% ipython --no-banner

In [1]: import numpy as np

In [2]: np.set_printoptions(precision=2, suppress=True, linewidth=140, legacy="1.25")

In [3]: W0 = np.load("test3.npy")

In [4]: W0
Out[4]: 
array([[26,  1,  0,  3, -4,  0],
       [ 4, 17, -2,  0,  5, -1],
       [ 2,  4, 18,  4, -4,  1],
       [ 0, -1,  4, 22, -5,  2],
       [-2,  2,  5, -1, 21,  0],
       [ 2,  0,  5,  2, -5,  4]])

In [5]: B = W0 / np.sqrt((W0 ** 2).mean(axis=1, keepdims=True))

In [6]: np.linalg.matrix_rank(B) == np.linalg.matrix_rank(W0)
Out[6]: True

In [7]: round(float(np.abs(np.linalg.eigvals(W0)).max()), 2)
Out[7]: 26.34

In [8]: mat = np.load("data.npy")

In [9]: mat
Out[9]: 
array([[-2.93,  8.43,  0.14],
       [-1.9 , -1.34,  1.55],
       [-2.29,  3.74,  0.35],
       [-1.25,  4.38, -3.32],
       [ 1.94, -4.56,  1.08],
       [-1.84,  6.58, -1.66],
       [-0.01, -2.45, -2.78],
       [-0.52,  4.01, -2.35],
       [ 4.45, -8.74,  5.45],
       [ 0.56, -1.98, -1.54],
       [ 2.47, -5.9 ,  3.97],
       [ 0.54,  0.73,  2.02],
       [-2.41,  4.91, -7.88],
       [ 0.85, -0.2 ,  1.59],
       [ 1.16, -3.77,  8.11],
       [ 1.68, -4.9 ,  3.38],
       [-1.33,  2.01,  0.11],
       [-0.09, -0.72, -3.99],
       [-0.14, -4.25,  0.51],
       [-0.97,  4.72, -4.25],
       [-2.29,  0.23, -3.09],
       [ 0.69, -1.35, -0.3 ],
       [-0.96,  2.73, -1.96],
       [-0.94,  2.81, -3.26],
       [-1.78,  0.94,  4.16],
       [-0.45,  1.32,  2.11],
       [-0.76,  1.71,  1.68]])

In [10]: cen = (mat - mat.mean(axis=0)) / mat.std(axis=0)

In [11]: print(np.argwhere(np.abs(cen) > 2))
[[ 0  1]
 [ 8  0]
 [ 8  1]
 [12  2]
 [14  2]]

In [12]: cen.std(axis=0)
Out[12]: array([1., 1., 1.])

In [13]: coef = np.linalg.lstsq(np.delete(cen, 0, axis=1), cen[:, 0])[0]

In [14]: print(np.abs(coef).argmax())
0

In [15]: np.round(1 - np.var(cen[:, 0] - np.delete(cen, 0, axis=1) @ coef), 2)
Out[15]: 0.71
